In [1]: import numpy as np

In [2]: np.set_printoptions(precision=2, suppress=True, linewidth=120)

In [3]: F = np.load("dump.npy")

In [4]: F
Out[4]: 
array([[ 52, -48, -12,  58,  12, -30,  32,  12,   8],
       [-48,  64,   0, -40, -32,  24,   0,   0, -16],
       [-12,   0,   9, -21,   9,   9, -24,  -9,   3],
       [ 58, -40, -21,  74,  -1, -36,  56,  21,   3],
       [ 12, -32,   9,  -1,  25,  -3, -24,  -9,  11],
       [-30,  24,   9, -36,  -3,  18, -24,  -9,  -3],
       [ 32,   0, -24,  56, -24, -24,  64,  24,  -8],
       [ 12,   0,  -9,  21,  -9,  -9,  24,   9,  -3],
       [  8, -16,   3,   3,  11,  -3,  -8,  -3,   5]])

In [5]: U, sv, VT = np.linalg.svd(F)

In [6]: np.argmax(sv[:-1] / (sv[1:] + 1e-6)) + 1
Out[6]: np.int64(2)

In [7]: M2 = U[:, :2] @ np.diag(sv[:2]) @ VT[:2]

In [8]: round(float(np.linalg.norm(F - M2, 2)), 2), round(sv[2], 2)
Out[8]: (0.0, np.float64(0.0))

In [9]: np.round(np.linalg.norm(F - M2) / np.linalg.norm(F), 2)
Out[9]: np.float64(0.0)

In [10]: w1 = np.array([[3, 2, 0, 4, 4, 5],
    ...:     [5, 1, 1, 4, 1, 3],
    ...:     [1, 5, 3, 0, 3, 1],
    ...:     [4, 0, 0, 3, 5, 1],
    ...:     [2, 2, 5, 4, 5, 0],
    ...:     [2, 4, 3, 2, 0, 1],
    ...:     [5, 4, 3, 4, 3, 3],
    ...:     [3, 1, 3, 0, 4, 4],
    ...:     [5, 4, 2, 3, 5, 1]])

In [11]: c = np.array([-5, -6, -3, 9, 2, 5])

In [12]: act = np.maximum(F @ w1 + c, 0)

In [13]: act
Out[13]: 
array([[331,  66,  31, 339, 660, 289],
       [  0,   0,   0,   0,   0,   0],
       [  0,   0,   3,   0,   0,   0],
       [528,  76,  18, 460, 763, 447],
       [  0,   8,  31,   0, 112,   0],
       [  0,   0,   0,   0,   0,   0],
       [547,  42,   0, 393, 466, 453],
       [202,  12,   0, 153, 176, 173],
       [  0,   4,  13,   7,  86,   0]])

In [14]: C = np.array([[0, 2], [2, 3], [2, 3], [2, 2], [3, 2], [2, 3]])

In [15]: w1 @ C
Out[15]: 
array([[34, 43],
       [21, 35],
       [27, 35],
       [23, 27],
       [37, 43],
       [20, 32],
       [37, 54],
       [28, 38],
       [35, 47]])

In [16]: act @ C
Out[16]: 
array([[3430, 3818],
       [   0,    0],
       [   6,    9],
       [4291, 5125],
       [ 414,  341],
       [   0,    0],
       [3174, 4297],
       [1204, 1617],
       [ 306,  237]])

In [17]: (act @ C).round(6).argmax(axis=1)
Out[17]: array([1, 0, 1, 1, 0, 0, 1, 1, 0])
